% ipython --no-banner

In [1]: import numpy as np

In [2]: np.set_printoptions(suppress=True, linewidth=120)

In [3]: mat = np.loadtxt("run19.csv", delimiter=",")

In [4]: mat
Out[4]: 
array([[ 0.85,  1.  ,  0.27, -0.01, -0.71, -1.  ,  1.  , -0.96,  0.88,  0.35],
       [ 0.08,  0.35,  0.92,  0.91, -0.99,  1.  , -0.91,  0.98,  0.36,  0.71],
       [ 0.14,  0.98,  0.65, -0.49, -0.81,  0.82, -0.14,  0.1 , -0.73, -0.54],
       [-0.83, -0.99, -0.94, -0.97,  1.  , -0.89, -0.99, -0.69, -0.98, -0.94],
       [-0.02, -1.  , -0.69,  0.96,  0.71, -0.64,  0.46,  0.51,  0.99,  0.95],
       [-0.89, -1.  , -0.96, -0.74,  1.  , -0.25, -1.  ,  0.14, -0.85, -0.65],
       [-0.72, -0.6 , -0.36, -0.89,  0.83,  0.92, -1.  ,  0.31, -0.98, -0.89],
       [-0.57, -0.98,  0.  ,  0.36,  0.16,  0.99, -0.99,  0.89, -0.43,  0.08],
       [ 0.82,  0.33,  0.2 ,  0.96, -0.81, -0.99,  1.  , -0.56,  1.  ,  0.96],
       [-0.68, -0.99, -0.94, -0.88,  1.  , -0.99, -0.89, -0.78, -0.78, -0.75],
       [ 0.69,  1.  ,  0.81, -0.03, -0.96, -0.41,  0.98, -0.49,  0.21, -0.01],
       [-0.19,  0.58,  0.56, -0.09, -0.71,  0.99, -0.89,  0.7 , -0.67, -0.3 ],
       [-0.9 , -1.  , -0.97, -0.9 ,  1.  , -0.74, -1.  , -0.28, -0.93, -0.83],
       [-0.87, -0.93, -0.71, -0.97,  0.98,  0.9 , -1.  ,  0.23, -1.  , -0.96],
       [ 0.93,  0.92, -0.22,  0.89, -0.51, -1.  ,  1.  , -0.98,  1.  ,  0.95],
       [ 0.83,  0.99,  0.89,  0.93, -0.99,  0.37,  1.  ,  0.31,  0.97,  0.9 ],
       [ 0.6 ,  0.95, -0.14, -0.2 ,  0.  , -1.  ,  0.99, -0.91,  0.66,  0.12],
       [-0.45, -0.97, -0.36,  0.15,  0.62,  0.78, -0.92,  0.55, -0.18,  0.05],
       [ 0.78, -0.02,  0.46,  0.98, -0.92, -0.83,  1.  ,  0.08,  1.  ,  0.97],
       [-0.46,  0.81,  0.06, -0.9 ,  0.38,  0.79, -0.96, -0.04, -0.97, -0.89],
       [ 0.62,  1.  ,  0.96, -0.49, -1.  ,  0.96,  0.78,  0.14, -0.79, -0.6 ],
       [-0.77, -1.  , -0.59,  0.19,  0.88,  0.98, -1.  ,  0.87, -0.53, -0.03],
       [-0.64,  0.15,  0.18, -0.82,  0.24,  0.99, -1.  ,  0.64, -0.98, -0.85],
       [-0.27, -1.  , -0.64,  0.77,  0.78, -0.15, -0.48,  0.46,  0.84,  0.74],
       [-0.23,  1.  , -0.04, -0.98,  0.56, -0.76, -0.52, -0.84, -0.99, -0.97],
       [ 0.33, -1.  , -0.91,  0.99,  0.92, -1.  ,  0.99, -0.22,  1.  ,  0.99],
       [ 0.77,  0.99,  0.1 ,  0.15, -0.51, -1.  ,  1.  , -0.93,  0.88,  0.44],
       [-0.51, -0.96,  0.59,  0.78, -0.78,  1.  , -1.  ,  0.98, -0.21,  0.45],
       [ 0.44,  0.91, -0.25, -0.45,  0.31, -1.  ,  0.98, -0.89,  0.32, -0.16],
       [-0.58, -0.17, -0.55, -0.93,  0.91, -0.19, -0.96, -0.42, -0.96, -0.89],
       [ 0.92,  0.99, -0.24,  0.48, -0.31, -1.  ,  1.  , -0.99,  0.99,  0.79],
       [-0.86, -0.99, -0.62, -0.86,  0.95,  0.98, -1.  ,  0.68, -0.98, -0.88],
       [-0.81, -1.  , -0.99, -0.79,  1.  , -1.  , -0.96, -0.77, -0.52, -0.56],
       [ 0.6 ,  0.82,  0.79,  0.9 , -0.97,  0.83,  0.91,  0.61,  0.91,  0.83],
       [ 0.29,  0.96,  0.7 ,  0.14, -0.89,  0.84,  0.33,  0.33, -0.13,  0.  ],
       [-0.1 ,  0.99,  0.89, -0.29, -0.97,  1.  , -0.95,  0.86, -0.91, -0.58],
       [ 0.26, -0.93,  0.18,  0.93, -0.62,  0.58,  0.6 ,  0.67,  0.95,  0.9 ],
       [ 0.63, -0.63, -0.93,  0.  ,  0.98, -1.  ,  1.  , -0.99,  0.98,  0.6 ],
       [-0.54, -0.99, -0.68, -0.26,  0.91,  0.05, -0.93,  0.17, -0.4 , -0.23]])

In [5]: x = np.array([5, -1, 0, 5, 3, 0, -2, 3, -5, 5])

In [6]: h = np.maximum(mat @ x, 0)

In [7]: np.round(mat.T @ h, 2)
Out[7]: array([ -5.47, -48.44,  -4.11,  58.31,   1.  ,  24.33, -15.52,  45.33,  32.03,  48.41])

In [8]: np.flatnonzero(h > 1e-9)
Out[8]: array([ 1,  4,  7,  8, 11, 14, 15, 17, 18, 21, 23, 25, 27, 33, 35, 36, 38])

In [9]: np.round(np.tanh(mat @ x), 2)
Out[9]: 
array([-1.  ,  1.  , -1.  , -1.  ,  1.  , -0.62, -0.92,  1.  ,  0.98, -1.  , -1.  ,  0.92, -1.  , -0.98,  0.9 ,  1.  ,
       -1.  ,  1.  ,  1.  , -1.  , -1.  ,  1.  , -0.97,  1.  , -1.  ,  1.  , -1.  ,  1.  , -1.  , -1.  , -0.71, -0.22,
       -1.  ,  1.  , -0.46,  0.27,  1.  , -0.15,  0.99])
